$ python3 -q
>>> import numpy as np
>>> np.set_printoptions(suppress=True, linewidth=140)
>>> arr = np.load("mat.npy")
>>> print(arr.round(1) + 0)
[[ 0.8 -0.1  0.3  0.1 -0.1  0.3 -0.2  0.3 -0.2  0.2]
 [-0.1  1.   0.1  0.   0.   0.1 -0.1  0.1 -0.1  0.1]
 [ 0.3  0.1  0.6 -0.1  0.1 -0.4  0.3 -0.4  0.3 -0.3]
 [ 0.1  0.  -0.1  1.   0.  -0.1  0.1 -0.1  0.1 -0.1]
 [-0.1  0.   0.1  0.   1.   0.1 -0.1  0.1 -0.1  0.1]
 [ 0.3  0.1 -0.4 -0.1  0.1  0.6  0.3 -0.4  0.3 -0.3]
 [-0.2 -0.1  0.3  0.1 -0.1  0.3  0.8  0.3 -0.2  0.2]
 [ 0.3  0.1 -0.4 -0.1  0.1 -0.4  0.3  0.6  0.3 -0.3]
 [-0.2 -0.1  0.3  0.1 -0.1  0.3 -0.2  0.3  0.8  0.2]
 [ 0.2  0.1 -0.3 -0.1  0.1 -0.3  0.2 -0.3  0.2  0.8]]
>>> T = np.stack([arr, -2 * arr, arr[::-1]])
>>> print((T @ arr.T).shape)
(3, 10, 10)
>>> print(np.round(np.linalg.norm(T, axis=(1, 2)), 1))
[3.2 6.3 3.2]
>>> print(np.linalg.matrix_rank(T))
[10 10 10]
>>> E = np.load("layer18.npy")
>>> print(E)
[[0 1 1 1]
 [1 0 1 1]
 [1 1 0 1]
 [1 1 1 0]]
>>> B = E / np.sqrt((E ** 2).mean(axis=1, keepdims=True))
>>> print(np.linalg.matrix_rank(E - E.mean(axis=1, keepdims=True)))
3
>>> Q, R = np.linalg.qr(E)
>>> print(np.allclose(R.T @ R, E.T @ E))
True
>>> print(Q.shape, R.shape)
(4, 4) (4, 4)
>>> print(R.round(1))
[[-1.7 -1.2 -1.2 -1.2]
 [ 0.   1.3  0.5  0.5]
 [ 0.   0.   1.2  0.3]
 [ 0.   0.   0.  -1.1]]
>>> print(np.argwhere(np.triu(E)))
[[0 1]
 [0 2]
 [0 3]
 [1 2]
 [1 3]
 [2 3]]
>>> Lm = np.diag(E.sum(axis=1)) - E
>>> print(Lm @ np.ones(4))
[0. 0. 0. 0.]
>>> print(np.round(np.linalg.eigvalsh(Lm), 1) + 0)
[0. 4. 4. 4.]
>>> print(np.linalg.matrix_rank(Lm))
3
>>> feats = np.load("w.npy")
>>> print(feats)
[[ 0  0 -3  0  0  0  0  0  0  0]
 [ 2  0  0  0 -2 -1  0  2  0  0]
 [ 0  0 -3  0 -1  0  1  0  3  0]]
>>> vec = np.array([-3, -3, -3, -1, 2, -1, 0, 2, 0, 2])
>>> h = np.maximum(feats @ vec, 0)
>>> print(np.round(np.tanh(feats @ vec), 1))
[ 1. -1.  1.]
>>> B = feats / np.sqrt((feats ** 2).mean(axis=1, keepdims=True))
>>> print(feats - feats.mean(axis=1, keepdims=True))
[[ 0.3  0.3 -2.7  0.3  0.3  0.3  0.3  0.3  0.3  0.3]
 [ 1.9 -0.1 -0.1 -0.1 -2.1 -1.1 -0.1  1.9 -0.1 -0.1]
 [ 0.   0.  -3.   0.  -1.   0.   1.   0.   3.   0. ]]
>>> print(np.linalg.matrix_rank(B) == np.linalg.matrix_rank(feats))
True
>>> print(np.linalg.norm(feats, axis=1).argmax())
2
>>> print(round(np.linalg.norm(feats[0] - feats[1]), 1))
4.7
>>> print(np.round(np.linalg.norm(feats[0], 1), 1), round(np.linalg.norm(feats[0], np.inf), 1))
3.0 3.0
>>> print(round(np.linalg.norm(feats, 2), 1))
5.0
>>> print(np.round(np.linalg.norm(feats, axis=1), 1))
[3.  3.6 4.5]
>>> gram = feats.T @ feats
>>> print(np.trace(gram), (feats ** 2).sum())
42 42
>>> print(np.allclose(gram, gram.T))
True
>>> print(np.linalg.matrix_rank(gram))
3
>>> W0 = np.load("test14.npy")
>>> print(W0.round(1) + 0)
[[-0.6  0.7  0.1 -1.   0.8  0.7 -0.3 -0.9]
 [-0.4 -0.1  0.3  0.6  0.5  1.2 -0.5  1.1]
 [-1.4  0.  -0.4 -0.8 -0.5 -0.5  0.2  0.9]
 [ 0.8 -0.4  0.7 -1.2 -0.8  0.7  0.1  0.4]
 [-0.3  0.7  0.3  0.5 -0.6  0.7  1.4 -0.3]
 [-0.2  0.4  1.7  0.1  0.3 -0.8  0.   0.2]
 [-0.4  0.3  0.2  0.4 -1.3  0.1 -1.2 -0.6]
 [ 0.7  1.6 -0.5 -0.1 -0.1 -0.2 -0.2  0.7]]
>>> print(np.round(W0.ravel(order="F"), 1) + 0)
[-0.6 -0.4 -1.4  0.8 -0.3 -0.2 -0.4  0.7  0.7 -0.1  0.  -0.4  0.7  0.4  0.3  1.6  0.1  0.3 -0.4  0.7  0.3  1.7  0.2 -0.5 -1.   0.6 -0.8
 -1.2  0.5  0.1  0.4 -0.1  0.8  0.5 -0.5 -0.8 -0.6  0.3 -1.3 -0.1  0.7  1.2 -0.5  0.7  0.7 -0.8  0.1 -0.2 -0.3 -0.5  0.2  0.1  1.4  0.
 -1.2 -0.2 -0.9  1.1  0.9  0.4 -0.3  0.2 -0.6  0.7]
>>> print(np.round(W0.reshape(-1, 2), 1) + 0)
[[-0.6  0.7]
 [ 0.1 -1. ]
 [ 0.8  0.7]
 [-0.3 -0.9]
 [-0.4 -0.1]
 [ 0.3  0.6]
 [ 0.5  1.2]
 [-0.5  1.1]
 [-1.4  0. ]
 [-0.4 -0.8]
 [-0.5 -0.5]
 [ 0.2  0.9]
 [ 0.8 -0.4]
 [ 0.7 -1.2]
 [-0.8  0.7]
 [ 0.1  0.4]
 [-0.3  0.7]
 [ 0.3  0.5]
 [-0.6  0.7]
 [ 1.4 -0.3]
 [-0.2  0.4]
 [ 1.7  0.1]
 [ 0.3 -0.8]
 [ 0.   0.2]
 [-0.4  0.3]
 [ 0.2  0.4]
 [-1.3  0.1]
 [-1.2 -0.6]
 [ 0.7  1.6]
 [-0.5 -0.1]
 [-0.1 -0.2]
 [-0.2  0.7]]
>>> T = W0.reshape(8, 2, -1)
>>> print(np.einsum("ihd,jhd->hij", T, T).shape)
(2, 8, 8)
>>> print(np.round(np.einsum("ihd,ihd->ih", T, T), 1))
[[1.9 2.1]
 [0.6 3.4]
 [2.7 1.3]
 [2.8 1.2]
 [0.9 3.1]
 [3.2 0.8]
 [0.5 3.5]
 [3.4 0.6]]
>>> print(T.shape)
(8, 2, 4)
>>> print(np.round(T.transpose(1, 0, 2), 1) + 0)
[[[-0.6  0.7  0.1 -1. ]
  [-0.4 -0.1  0.3  0.6]
  [-1.4  0.  -0.4 -0.8]
  [ 0.8 -0.4  0.7 -1.2]
  [-0.3  0.7  0.3  0.5]
  [-0.2  0.4  1.7  0.1]
  [-0.4  0.3  0.2  0.4]
  [ 0.7  1.6 -0.5 -0.1]]

 [[ 0.8  0.7 -0.3 -0.9]
  [ 0.5  1.2 -0.5  1.1]
  [-0.5 -0.5  0.2  0.9]
  [-0.8  0.7  0.1  0.4]
  [-0.6  0.7  1.4 -0.3]
  [ 0.3 -0.8  0.   0.2]
  [-1.3  0.1 -1.2 -0.6]
  [-0.1 -0.2 -0.2  0.7]]]
>>> print(T[:, 0].round(1) + 0)
[[-0.6  0.7  0.1 -1. ]
 [-0.4 -0.1  0.3  0.6]
 [-1.4  0.  -0.4 -0.8]
 [ 0.8 -0.4  0.7 -1.2]
 [-0.3  0.7  0.3  0.5]
 [-0.2  0.4  1.7  0.1]
 [-0.4  0.3  0.2  0.4]
 [ 0.7  1.6 -0.5 -0.1]]
